>>> import numpy as np
>>> import numpy.linalg as la
>>> np.set_printoptions(precision=1, suppress=True, linewidth=200, legacy="1.25")
>>> def rnd(a):
...     return np.round(a, 1) + 0
... 
>>> feats = np.load("dump.npy")
>>> print(feats)
[[  1  -4  16 -64]
 [  1  -3   9 -27]
 [  1  -2   4  -8]
 [  1  -1   1  -1]
 [  1   0   0   0]
 [  1   1   1   1]
 [  1   2   4   8]
 [  1   3   9  27]]
>>> vec = np.array([1, 1, 0, 1])
>>> a = np.maximum(feats @ vec, 0)
>>> np.maximum(feats @ (3 * vec), 0)
array([ 0,  0,  0,  0,  3,  9, 33, 93])
>>> rng = np.random.default_rng(456925)
>>> z = rng.permutation(4)
>>> other = feats[:, z] * rng.choice([-1, 1], 4)
>>> other
array([[  1,  16,  -4,  64],
       [  1,   9,  -3,  27],
       [  1,   4,  -2,   8],
       [  1,   1,  -1,   1],
       [  1,   0,   0,   0],
       [  1,   1,   1,  -1],
       [  1,   4,   2,  -8],
       [  1,   9,   3, -27]])
>>> Uu, _, vt = la.svd(feats.T @ other)
>>> print(rnd(Uu @ vt))
[[ 1.  0.  0.  0.]
 [ 0.  0.  1.  0.]
 [ 0.  1.  0.  0.]
 [ 0.  0.  0. -1.]]
>>> other = feats + rng.integers(-2, 3, (8, 2)) @ rng.integers(-2, 3, (2, 4))
>>> other
array([[ -3,  -6,  12, -62],
       [ -3,  -5,   5, -25],
       [  5,  -2,   4, -11],
       [  3,   0,   3,  -2],
       [ -1,  -3,  -6,   0],
       [ -3,  -1,  -3,   3],
       [ -3,   2,   4,  11],
       [  1,   7,  17,  29]])
>>> np.abs(other - feats).sum(axis=1)
array([12, 12,  7,  6, 11, 12,  7, 14])
>>> vec = np.array([0, -3, -4, -1])
>>> target = other @ vec
>>> rnd(la.solve(other.T @ other, other.T @ target))
array([ 0., -3., -4., -1.])
>>> target
array([  32,   20,    1,  -10,   33,   12,  -33, -118])
>>> rnd(la.pinv(other) @ other)
array([[1., 0., 0., 0.],
       [0., 1., 0., 0.],
       [0., 0., 1., 0.],
       [0., 0., 0., 1.]])
>>> target = target + 0.1 * rng.normal(size=8)
>>> rnd(target)
array([  32. ,   20.2,    1. ,  -10. ,   33. ,   12.2,  -33. , -118.2])
>>> coef, *_ = la.lstsq(other, target)
>>> rnd(coef)
array([ 0., -3., -4., -1.])
>>> r0, r1 = feats[0], feats[5]
>>> r0 @ r1
-51
>>> r0 @ r0
4369
>>> pr = (r0 @ r1) / (r0 @ r0) * r0
>>> rnd(pr)
array([ 0. ,  0. , -0.2,  0.7])
>>> rnd(la.norm(r0 + r1) ** 2 + la.norm(r0 - r1) ** 2)
8746.0
>>> other = np.array([[-1, -1, 4, -4, -4, 5, -2, 5],
...     [-3, -4, -3, 2, 0, 2, -3, 4],
...     [1, 1, -1, -3, 1, -5, -5, -4],
...     [1, 1, 2, 0, 1, -5, 4, 5],
...     [2, -1, -5, 3, 2, 4, -3, -3],
...     [-2, 4, 5, 2, -5, 1, 2, 1],
...     [4, 5, 5, 1, 2, -5, 4, 3],
...     [3, -1, 3, -3, 2, -3, -5, 3]])
>>> m1 = other - other.T
>>> m1
array([[  0,   2,   3,  -5,  -6,   7,  -6,   2],
       [ -2,   0,  -4,   1,   1,  -2,  -8,   5],
       [ -3,   4,   0,  -5,   6, -10, -10,  -7],
       [  5,  -1,   5,   0,  -2,  -7,   3,   8],
       [  6,  -1,  -6,   2,   0,   9,  -5,  -5],
       [ -7,   2,  10,   7,  -9,   0,   7,   4],
       [  6,   8,  10,  -3,   5,  -7,   0,   8],
       [ -2,  -5,   7,  -8,   5,  -4,  -8,   0]])
>>> # skew, so no eigenvalue has a real part
>>> blk = np.stack([m1, -3 * m1, m1[::-1]])
>>> blk.sum(axis=0)
array([[ -2,  -9,   1,   2,  17, -18,   4,  -4],
       [ 10,   8,  18,  -5,   3,  -3,  16,  -2],
       [ -1,  -6,  10,  17, -21,  20,  27,  18],
       [ -4,   1, -16,   2,   4,  23, -11, -21],
       [ -7,   1,  17,  -4,  -2, -25,  13,  18],
       [ 11,   0, -20, -19,  24, -10, -24, -15],
       [-14, -16, -24,   7,  -9,  12,  -8, -11],
       [  4,  12, -11,  11, -16,  15,  10,   2]])
